>>> import numpy as np
>>> np.set_printoptions(suppress=True, linewidth=200)
>>> tidy = lambda a: np.round(a, 3) + 0
>>> W0 = np.load("mat.npy")
>>> W0
array([[-0.985, -0.881,  0.178, -0.851, -0.951, -0.129, -0.97 ,  0.711, -0.938,  1.   , -0.974, -0.397],
       [ 0.405, -0.371,  0.77 , -0.578, -0.997, -0.898, -0.611, -0.345, -0.264,  0.997, -0.896, -0.388],
       [-0.997, -0.515, -0.997, -0.129,  1.   ,  0.995, -0.544,  0.976, -0.955, -0.726,  0.31 ,  0.438],
       [ 0.598, -0.397,  0.721, -0.68 , -0.999, -0.945, -0.653, -0.319, -0.43 ,  0.999, -0.952, -0.446],
       [ 0.999,  0.915, -0.363,  0.735, -0.235, -0.786,  0.979, -0.793,  0.909, -1.   ,  0.845,  0.235],
       [ 0.952,  0.558, -0.989, -0.1  ,  0.3  , -0.207,  0.74 ,  0.598, -0.68 , -0.887, -0.493,  0.168],
       [-1.   , -0.95 , -0.985, -0.782,  0.999,  0.996, -0.987,  0.992, -0.995,  0.998, -0.808,  0.129],
       [ 0.945,  0.515, -0.982, -0.129,  0.05 , -0.3  ,  0.691,  0.537, -0.647, -0.808, -0.53 ,  0.129],
       [-0.178,  0.178, -0.808,  0.197,  0.938,  0.658,  0.327,  0.438, -0.235, -0.894,  0.422,  0.217],
       [ 0.327,  0.598, -0.3  ,  0.74 ,  0.993,  0.789,  0.811, -0.217,  0.757, -0.999,  0.957,  0.388],
       [-0.925, -0.119, -0.77 ,  0.291,  0.997,  0.94 , -0.04 ,  0.641, -0.31 , -0.919,  0.726,  0.31 ],
       [-0.207, -0.686, -0.824, -0.9  , -0.997, -0.834, -0.876,  0.749, -0.972,  1.   , -0.995, -0.43 ],
       [-0.867, -0.537,  0.894, -0.235, -0.664, -0.06 , -0.726, -0.217,  0.08 ,  0.964, -0.254, -0.197],
       [-1.   , -0.95 ,  0.09 , -0.824,  0.336,  0.856, -0.99 ,  0.892, -0.963,  1.   , -0.922, -0.264],
       [ 0.898,  0.47 ,  0.658,  0.354, -0.68 , -0.629,  0.611, -0.67 ,  0.74 , -0.84 ,  0.462, -0.01 ],
       [ 0.986,  0.834, -0.978,  0.565,  0.933,  0.159,  0.951,  0.159,  0.235, -1.   ,  0.706,  0.38 ],
       [-0.991, -0.515, -0.896, -0.07 ,  0.998,  0.971, -0.598,  0.867, -0.789, -0.197,  0.336,  0.264],
       [ 0.997,  0.493,  0.948, -0.168, -1.   , -0.994,  0.523, -0.915,  0.778,  0.859, -0.744, -0.414],
       [-0.988, -0.345, -0.995, -0.01 ,  1.   ,  0.991, -0.31 ,  0.957, -0.915, -0.874,  0.422,  0.43 ],
       [ 0.998,  0.578,  1.   ,  0.501, -1.   , -0.998,  0.604, -0.997,  0.997,  0.485,  0.478, -0.508],
       [-0.997, -0.686, -0.956, -0.327,  0.998,  0.981, -0.793,  0.94 , -0.927,  0.604, -0.1  ,  0.235],
       [-1.   , -0.905, -0.757, -0.67 ,  0.981,  0.971, -0.97 ,  0.945, -0.964,  0.997, -0.696,  0.   ],
       [ 0.691,  0.804,  0.898,  0.935,  0.996,  0.753,  0.941, -0.867,  0.989, -1.   ,  0.998,  0.454],
       [-0.235,  0.06 , -0.716,  0.06 ,  0.821,  0.515,  0.139,  0.405, -0.31 , -0.629,  0.168,  0.139],
       [-0.797, -0.03 , -0.999, -0.217,  0.999,  0.963,  0.129,  0.969, -0.963, -0.879, -0.245,  0.405],
       [ 0.585,  0.149, -0.938, -0.273,  0.03 , -0.07 ,  0.226,  0.572, -0.701,  0.01 , -0.604,  0.05 ],
       [-0.997, -0.793, -0.945, -0.604,  0.981,  0.953, -0.901,  0.947, -0.964,  0.977, -0.686,  0.08 ],
       [-0.999, -0.793, -0.995, -0.565,  0.999,  0.993, -0.885,  0.986, -0.987,  0.867, -0.537,  0.273],
       [-0.47 , -0.264, -0.991, -0.565,  0.658,  0.523, -0.336,  0.898, -0.95 ,  0.782, -0.843,  0.07 ],
       [ 0.9  ,  0.686, -0.129,  0.647,  0.821,  0.1  ,  0.856, -0.485,  0.778, -0.998,  0.869,  0.254],
       [-0.629,  0.06 , -0.99 ,  0.   ,  0.994,  0.901,  0.217,  0.867, -0.814, -0.898,  0.139,  0.327],
       [ 1.   ,  0.859,  0.961, -0.31 , -1.   , -1.   ,  0.91 , -0.986,  0.903,  0.903, -0.957, -0.598],
       [-0.989, -0.701,  0.947, -0.119,  0.354,  0.611, -0.854, -0.09 ,  0.149,  0.957,  0.217, -0.129],
       [-0.997, -0.617, -0.999, -0.422,  1.   ,  0.994, -0.686,  0.989, -0.987, -0.03 , -0.319,  0.397],
       [-0.932, -0.716,  0.992, -0.371, -0.97 , -0.508, -0.89 , -0.585,  0.363,  0.998, -0.47 , -0.38 ],
       [ 1.   ,  0.953,  0.43 ,  0.604, -0.998, -0.995,  0.989, -0.957,  0.958, -0.998,  0.336, -0.06 ],
       [ 0.05 , -0.06 , -0.207, -0.149, -0.31 , -0.129, -0.1  ,  0.119, -0.235,  0.438, -0.31 , -0.04 ]])
>>> O, R = np.linalg.qr(W0)
>>> O.shape, R.shape
((37, 12), (12, 12))
>>> np.allclose(R.T @ R, W0.T @ W0)
True
>>> tidy(np.trace(O @ O.T))
np.float64(12.0)
>>> tidy(np.abs(np.diag(R)))
array([5.154, 1.811, 4.553, 1.439, 2.571, 0.657, 0.309, 0.69 , 0.623, 1.343, 0.472, 0.394])
>>> tidy(O.T @ O)
array([[1., 0., 0., 0., 0., 0., 0., 0., 0., 0., 0., 0.],
       [0., 1., 0., 0., 0., 0., 0., 0., 0., 0., 0., 0.],
       [0., 0., 1., 0., 0., 0., 0., 0., 0., 0., 0., 0.],
       [0., 0., 0., 1., 0., 0., 0., 0., 0., 0., 0., 0.],
       [0., 0., 0., 0., 1., 0., 0., 0., 0., 0., 0., 0.],
       [0., 0., 0., 0., 0., 1., 0., 0., 0., 0., 0., 0.],
       [0., 0., 0., 0., 0., 0., 1., 0., 0., 0., 0., 0.],
       [0., 0., 0., 0., 0., 0., 0., 1., 0., 0., 0., 0.],
       [0., 0., 0., 0., 0., 0., 0., 0., 1., 0., 0., 0.],
       [0., 0., 0., 0., 0., 0., 0., 0., 0., 1., 0., 0.],
       [0., 0., 0., 0., 0., 0., 0., 0., 0., 0., 1., 0.],
       [0., 0., 0., 0., 0., 0., 0., 0., 0., 0., 0., 1.]])
>>> Xs = W0 - W0.mean(axis=0)
>>> U, s, vt = np.linalg.svd(Xs, full_matrices=False)
>>> np.linalg.matrix_rank(Xs)
np.int64(12)
>>> (np.sign(U[:, 0]) == np.sign(U[0, 0])).astype(int)
array([1, 0, 1, 0, 0, 0, 1, 0, 1, 0, 1, 1, 0, 1, 0, 0, 1, 0, 1, 0, 1, 1, 0, 1, 1, 0, 1, 1, 1, 0, 1, 0, 1, 1, 0, 0, 0])
>>> tidy(s ** 2 / (s ** 2).sum())
array([0.52 , 0.335, 0.091, 0.029, 0.012, 0.007, 0.003, 0.001, 0.001, 0.   , 0.   , 0.   ])
>>> np.searchsorted(np.cumsum(s ** 2) / (s ** 2).sum(), 0.9) + 1
np.int64(3)
>>> np.abs(vt[0]).argmax()
np.int64(0)
>>> tidy(Xs.mean(axis=0))
array([0., 0., 0., 0., 0., 0., 0., 0., 0., 0., 0., 0.])
>>> tidy((s ** 2).sum() ** 2 / (s ** 4).sum())
np.float64(2.552)
>>> proj = W0 @ np.linalg.solve(W0.T @ W0, W0.T)
>>> tidy(np.trace(proj))
np.float64(12.0)
>>> tidy(np.linalg.norm(W0[14], 1)), tidy(np.linalg.norm(W0[14], np.inf))
(np.float64(7.022), np.float64(0.898))
>>> tidy(np.linalg.norm(W0) ** 2 / np.linalg.norm(W0, 2) ** 2)
np.float64(1.856)
>>> tidy(np.linalg.norm(W0, 2))
np.float64(11.26)
>>> tidy(np.linalg.norm(W0, "nuc"))
np.float64(32.436)
>>> tidy(W0[14] @ W0[11])
np.float64(-3.218)
>>> m1 = np.array([[2, -2, 1, 3, 3, 2, 0],
...     [4, 1, 3, 0, 2, 1, 1],
...     [-4, 0, 5, -1, 4, -5, 1],
...     [-5, 5, 0, -4, 2, 2, -1],
...     [1, -1, 1, 5, 2, 1, -5],
...     [2, -3, 5, -1, 3, -1, 0],
...     [1, 2, 1, 5, 0, -4, -3],
...     [-2, 4, 1, 2, -4, -5, 4],
...     [1, -2, 4, 1, 5, 3, -1],
...     [0, 1, 0, -1, -2, 2, -4]])
>>> m1
array([[ 2, -2,  1,  3,  3,  2,  0],
       [ 4,  1,  3,  0,  2,  1,  1],
       [-4,  0,  5, -1,  4, -5,  1],
       [-5,  5,  0, -4,  2,  2, -1],
       [ 1, -1,  1,  5,  2,  1, -5],
       [ 2, -3,  5, -1,  3, -1,  0],
       [ 1,  2,  1,  5,  0, -4, -3],
       [-2,  4,  1,  2, -4, -5,  4],
       [ 1, -2,  4,  1,  5,  3, -1],
       [ 0,  1,  0, -1, -2,  2, -4]])
>>> proj = m1 @ np.linalg.solve(m1.T @ m1, m1.T)
>>> tidy(np.linalg.eigvalsh(proj))
array([0., 0., 0., 1., 1., 1., 1., 1., 1., 1.])
>>> tidy(np.diag(proj))
array([0.396, 0.807, 0.762, 0.871, 0.561, 0.556, 0.762, 0.977, 0.553, 0.755])
>>> np.allclose(proj @ proj, proj)
True
>>> np.trace(proj)
np.float64(7.0)
>>> tidy(proj @ m1[:, 5])
array([ 2.,  1., -5.,  2.,  1., -1., -4., -5.,  3.,  2.])
>>> x0 = np.array([-2, 1, -5, -2, 1, -5, 3])
>>> target = m1 @ x0
>>> target
array([-24, -22,  17,  12, -36, -22,  -4,  32, -39, -21])
>>> rng = np.random.default_rng(353547)
>>> target = target + 0.3 * rng.normal(size=10)
>>> tidy(target)
array([-23.842, -21.353,  17.041,  12.362, -36.299, -21.981,  -4.176,  32.334, -38.887, -20.686])
>>> c, *_ = np.linalg.lstsq(m1, target)
>>> [round(float(np.linalg.norm(np.linalg.solve(m1.T @ m1 + lam * np.eye(7), m1.T @ target))), 2) for lam in (0, 1, 10, 100)]
[8.22, 7.74, 6.19, 3.73]
>>> c.round()
array([-2.,  1., -5., -2.,  1., -5.,  3.])
>>> tidy(np.linalg.norm(target - m1 @ c))
np.float64(0.325)
>>> tidy(m1.T @ (target - m1 @ c))
array([0., 0., 0., 0., 0., 0., 0.])
>>> tidy(c)
array([-1.964,  1.1  , -4.898, -2.014,  0.963, -4.928,  3.042])
>>> O, V = np.linalg.qr(m1[:, :2])[0], np.linalg.qr(m1[:, 2:])[0]
>>> s = np.linalg.svd(O.T @ V, compute_uv=False)
>>> tidy(np.degrees(np.arccos(s.clip(0, 1))))
array([41.045, 60.408])
>>> tidy(np.linalg.norm(O @ O.T - V @ V.T, 2))
np.float64(1.0)
>>> data = np.loadtxt("block7.csv", delimiter=",")
>>> data
array([[ 2.,  2.,  2.,  0.,  4.,  2.,  2.],
       [ 2., -1.,  1.,  0.,  2.,  1.,  1.],
       [ 2.,  1., -1.,  0.,  2.,  1.,  1.],
       [ 0.,  0.,  0., -2.,  0.,  0.,  0.],
       [ 4.,  2.,  2.,  0.,  2.,  2.,  2.],
       [ 2.,  1.,  1.,  0.,  2., -1.,  1.],
       [ 2.,  1.,  1.,  0.,  2.,  1., -1.]])
>>> # symmetric, so the eigenvalues are real
>>> [round(float(np.linalg.det(data[:i, :i])), 2) + 0 for i in range(1, 8)]
[2.0, -6.0, 16.0, -32.0, 128.0, -288.0, 640.0]
>>> np.all(np.linalg.eigvalsh(data) > 0)
np.False_
>>> f = np.array([0, 0, 5, 0, 2, 1, 2])
>>> out = data + np.outer(f, np.eye(7)[4])
>>> out
array([[ 2.,  2.,  2.,  0.,  4.,  2.,  2.],
       [ 2., -1.,  1.,  0.,  2.,  1.,  1.],
       [ 2.,  1., -1.,  0.,  7.,  1.,  1.],
       [ 0.,  0.,  0., -2.,  0.,  0.,  0.],
       [ 4.,  2.,  2.,  0.,  4.,  2.,  2.],
       [ 2.,  1.,  1.,  0.,  3., -1.,  1.],
       [ 2.,  1.,  1.,  0.,  4.,  1., -1.]])
>>> np.flatnonzero(np.linalg.matrix_power((out != 0) + (out.T != 0) + np.eye(7), 7)[2])
array([0, 1, 2, 4, 5, 6])
>>> (out != 0).astype(int)
array([[1, 1, 1, 0, 1, 1, 1],
       [1, 1, 1, 0, 1, 1, 1],
       [1, 1, 1, 0, 1, 1, 1],
       [0, 0, 0, 1, 0, 0, 0],
       [1, 1, 1, 0, 1, 1, 1],
       [1, 1, 1, 0, 1, 1, 1],
       [1, 1, 1, 0, 1, 1, 1]])
>>> (data != 0).astype(int)
array([[1, 1, 1, 0, 1, 1, 1],
       [1, 1, 1, 0, 1, 1, 1],
       [1, 1, 1, 0, 1, 1, 1],
       [0, 0, 0, 1, 0, 0, 0],
       [1, 1, 1, 0, 1, 1, 1],
       [1, 1, 1, 0, 1, 1, 1],
       [1, 1, 1, 0, 1, 1, 1]])
>>> tidy(np.linalg.det(data))
np.float64(640.0)
>>> np.flatnonzero(np.linalg.matrix_power((data != 0) + (data.T != 0) + np.eye(7), 7)[2])
array([0, 1, 2, 4, 5, 6])
>>> tidy(np.sort(np.linalg.eigvals(data).real))
array([-2., -2., -2., -2., -2., -2., 10.])
